In [1]: import numpy as np

In [2]: np.set_printoptions(suppress=True, linewidth=200)

In [3]: def rnd(a):
   ...:     return np.round(a, 2) + 0
   ...: 

In [4]: r0 = np.array([0, 1, 2, -3, -2, 0, -2, -3])

In [5]: m1 = -3 * np.eye(8) + np.outer(r0, r0)

In [6]: m1
Out[6]: 
array([[-3.,  0.,  0.,  0.,  0.,  0.,  0.,  0.],
       [ 0., -2.,  2., -3., -2.,  0., -2., -3.],
       [ 0.,  2.,  1., -6., -4.,  0., -4., -6.],
       [ 0., -3., -6.,  6.,  6.,  0.,  6.,  9.],
       [ 0., -2., -4.,  6.,  1.,  0.,  4.,  6.],
       [ 0.,  0.,  0.,  0.,  0., -3.,  0.,  0.],
       [ 0., -2., -4.,  6.,  4.,  0.,  1.,  6.],
       [ 0., -3., -6.,  9.,  6.,  0.,  6.,  6.]])

In [7]: vec = np.array([-2, 0, -1, 1, 2, 2, -2, 0])

In [8]: target = m1 @ vec

In [9]: target
Out[9]: array([ 6., -5., -7., 12.,  4., -6., 16., 15.])

In [10]: rnd(np.linalg.solve(m1, m1[:, 4]))
Out[10]: array([0., 0., 0., 0., 1., 0., 0., 0.])

In [11]: rnd(np.linalg.solve(m1, target + m1[:, 5]))
Out[11]: array([-2.,  0., -1.,  1.,  2.,  3., -2.,  0.])

In [12]: rnd(np.linalg.matrix_power(m1, 2))
Out[12]: 
array([[   9.,    0.,    0.,    0.,    0.,    0.,    0.,    0.],
       [   0.,   34.,   50.,  -75.,  -50.,    0.,  -50.,  -75.],
       [   0.,   50.,  109., -150., -100.,    0., -100., -150.],
       [   0.,  -75., -150.,  234.,  150.,    0.,  150.,  225.],
       [   0.,  -50., -100.,  150.,  109.,    0.,  100.,  150.],
       [   0.,    0.,    0.,    0.,    0.,    9.,    0.,    0.],
       [   0.,  -50., -100.,  150.,  100.,    0.,  109.,  150.],
       [   0.,  -75., -150.,  225.,  150.,    0.,  150.,  234.]])

In [13]: m1 @ m1
Out[13]: 
array([[   9.,    0.,    0.,    0.,    0.,    0.,    0.,    0.],
       [   0.,   34.,   50.,  -75.,  -50.,    0.,  -50.,  -75.],
       [   0.,   50.,  109., -150., -100.,    0., -100., -150.],
       [   0.,  -75., -150.,  234.,  150.,    0.,  150.,  225.],
       [   0.,  -50., -100.,  150.,  109.,    0.,  100.,  150.],
       [   0.,    0.,    0.,    0.,    0.,    9.,    0.,    0.],
       [   0.,  -50., -100.,  150.,  100.,    0.,  109.,  150.],
       [   0.,  -75., -150.,  225.,  150.,    0.,  150.,  234.]])

In [14]: O, evecs = np.linalg.qr(m1[:, :7])[0], np.linalg.qr(m1[:, 7:])[0]

In [15]: sv = np.linalg.svd(O.T @ evecs, compute_uv=False)

In [16]: rnd(sv)
Out[16]: array([0.97])

In [17]: rnd(np.degrees(np.arccos(sv.clip(0, 1))))
Out[17]: array([13.43])
